$ python3 -q
>>> import numpy as np
>>> import numpy.linalg as la
>>> np.set_printoptions(suppress=True, linewidth=100)
>>> tidy = lambda a: np.round(a, 3) + 0
>>> F = np.load("test4.npy")
>>> tidy(F)
array([[0.167, 0.208, 0.375, 0.167, 0.083, 0.   ],
       [0.2  , 0.133, 0.133, 0.133, 0.2  , 0.2  ],
       [0.129, 0.097, 0.226, 0.194, 0.226, 0.129],
       [0.   , 0.258, 0.   , 0.29 , 0.226, 0.226],
       [0.067, 0.2  , 0.167, 0.2  , 0.233, 0.133],
       [0.179, 0.154, 0.179, 0.205, 0.077, 0.205]])
>>> G = F.T @ F
>>> la.matrix_rank(G)
np.int64(6)
>>> tidy(np.trace(G)), tidy((F ** 2).sum())
(np.float64(1.217), np.float64(1.217))
>>> tidy(la.eigvalsh(G)[::-1])
array([1.021, 0.133, 0.036, 0.021, 0.005, 0.   ])
>>> tidy(np.diag(G))
array([0.121, 0.201, 0.269, 0.249, 0.209, 0.167])
>>> np.allclose(F, F.T)
False
>>> tidy(np.abs(la.eigvals(F)).max())
np.float64(1.0)
>>> tidy(la.det(F))
np.float64(0.0)
>>> tidy(np.trace(F))
np.float64(1.255)
>>> np.allclose(F @ F.T, F.T @ F)
False
>>> m1 = np.load("dump.npy")
>>> m1
array([[3.98 , 2.026, 5.996],
       [4.001, 2.048, 6.011],
       [3.986, 1.992, 5.973],
       [4.006, 2.003, 6.001],
       [4.013, 2.006, 5.983],
       [4.01 , 2.022, 6.017],
       [4.002, 1.963, 5.985],
       [3.961, 2.017, 6.011],
       [4.001, 2.025, 6.027],
       [4.004, 1.987, 5.992],
       [4.025, 2.001, 5.945],
       [3.989, 1.984, 6.017],
       [7.995, 5.988, 5.051],
       [8.029, 5.987, 5.012],
       [7.994, 5.98 , 5.007],
       [8.025, 6.031, 5.001],
       [8.007, 6.005, 5.009],
       [8.014, 5.936, 4.974],
       [8.018, 6.021, 5.017],
       [8.012, 6.024, 4.968],
       [8.01 , 5.975, 5.035],
       [8.008, 6.01 , 4.994],
       [7.996, 6.004, 5.009],
       [7.999, 6.013, 4.994]])
>>> other = np.c_[m1[:, :1] @ np.array([[-1]]), np.array([2, -3, 1, 0, 3, -3, -1, -3, -2, 0, 2, 2, -2, -3, -3, 2, -3, -3, -3, -3, 2, -1, -3, 2])]
>>> other
array([[-3.98 ,  2.   ],
       [-4.001, -3.   ],
       [-3.986,  1.   ],
       [-4.006,  0.   ],
       [-4.013,  3.   ],
       [-4.01 , -3.   ],
       [-4.002, -1.   ],
       [-3.961, -3.   ],
       [-4.001, -2.   ],
       [-4.004,  0.   ],
       [-4.025,  2.   ],
       [-3.989,  2.   ],
       [-7.995, -2.   ],
       [-8.029, -3.   ],
       [-7.994, -3.   ],
       [-8.025,  2.   ],
       [-8.007, -3.   ],
       [-8.014, -3.   ],
       [-8.018, -3.   ],
       [-8.012, -3.   ],
       [-8.01 ,  2.   ],
       [-8.008, -1.   ],
       [-7.996, -3.   ],
       [-7.999,  2.   ]])
>>> tidy(la.norm(la.qr(m1)[0].T @ other, axis=0) ** 2 / ((other ** 2).sum(axis=0) + 1e-12))
array([1.   , 0.227])
>>> tidy(la.lstsq(m1, other[:, 0])[0])
array([-1.,  0.,  0.])
>>> la.matrix_rank(other)
np.int64(2)
>>> la.matrix_rank(np.c_[m1, other])
np.int64(4)
>>> tidy(la.norm(other - m1 @ la.lstsq(m1, other)[0], axis=0))
array([ 0.   , 10.176])
